$ python -q
>>> import numpy as np
>>> from numpy import linalg as LA
>>> np.set_printoptions(suppress=True, linewidth=120)
>>> tidy = lambda a: np.round(a, 2) + 0
>>> mat = np.load("data.npy")
>>> tidy(mat)
array([[ 0.3 ,  0.3 , -0.17, -0.17, -0.23,  0.1 , -0.03],
       [ 0.3 ,  0.3 , -0.17, -0.17, -0.23,  0.1 , -0.03],
       [-0.17, -0.17,  0.09,  0.09,  0.13, -0.06,  0.02],
       [-0.17, -0.17,  0.09,  0.09,  0.13, -0.06,  0.02],
       [-0.23, -0.23,  0.13,  0.13,  0.18, -0.08,  0.03],
       [ 0.1 ,  0.1 , -0.06, -0.06, -0.08,  0.03, -0.01],
       [-0.03, -0.03,  0.02,  0.02,  0.03, -0.01,  0.  ]])
>>> # columns 0 and 1 are equal
>>> x = np.array([-3, 3, 1, 0, 1, 0, 3])
>>> h = np.maximum(mat @ x, 0)
>>> tidy(np.maximum(mat @ (3 * x), 0))
array([0.  , 0.  , 0.83, 0.83, 1.16, 0.  , 0.17])
>>> tidy(np.tanh(mat @ x))
array([-0.46, -0.46,  0.27,  0.27,  0.37, -0.16,  0.06])
>>> r = LA.matrix_rank(mat)
>>> r
np.int64(1)
>>> null = LA.svd(mat)[2][r:].T
>>> null.shape
(7, 6)
>>> [int(LA.matrix_rank(np.delete(mat, i, axis=0))) for i in range(7)]
[1, 1, 1, 1, 1, 1, 1]
>>> Uu, sv, vt = LA.svd(mat, full_matrices=False)
>>> tidy(np.sqrt((sv ** 2).sum())), tidy(LA.norm(mat))
(np.float64(1.0), np.float64(1.0))
>>> np.cumsum(sv ** 2) / np.sum(sv ** 2)
array([1., 1., 1., 1., 1., 1., 1.])
>>> tidy(Uu.T @ Uu)
array([[1., 0., 0., 0., 0., 0., 0.],
       [0., 1., 0., 0., 0., 0., 0.],
       [0., 0., 1., 0., 0., 0., 0.],
       [0., 0., 0., 1., 0., 0., 0.],
       [0., 0., 0., 0., 1., 0., 0.],
       [0., 0., 0., 0., 0., 1., 0.],
       [0., 0., 0., 0., 0., 0., 1.]])
>>> np.allclose(Uu * sv @ vt, mat)
True
>>> np.abs(Uu[:, 0]).round(6).argmax()
np.int64(0)
>>> Uu.shape, sv.shape, vt.shape
((7, 7), (7,), (7, 7))
>>> tidy(sv / sv[0])
array([1., 0., 0., 0., 0., 0., 0.])
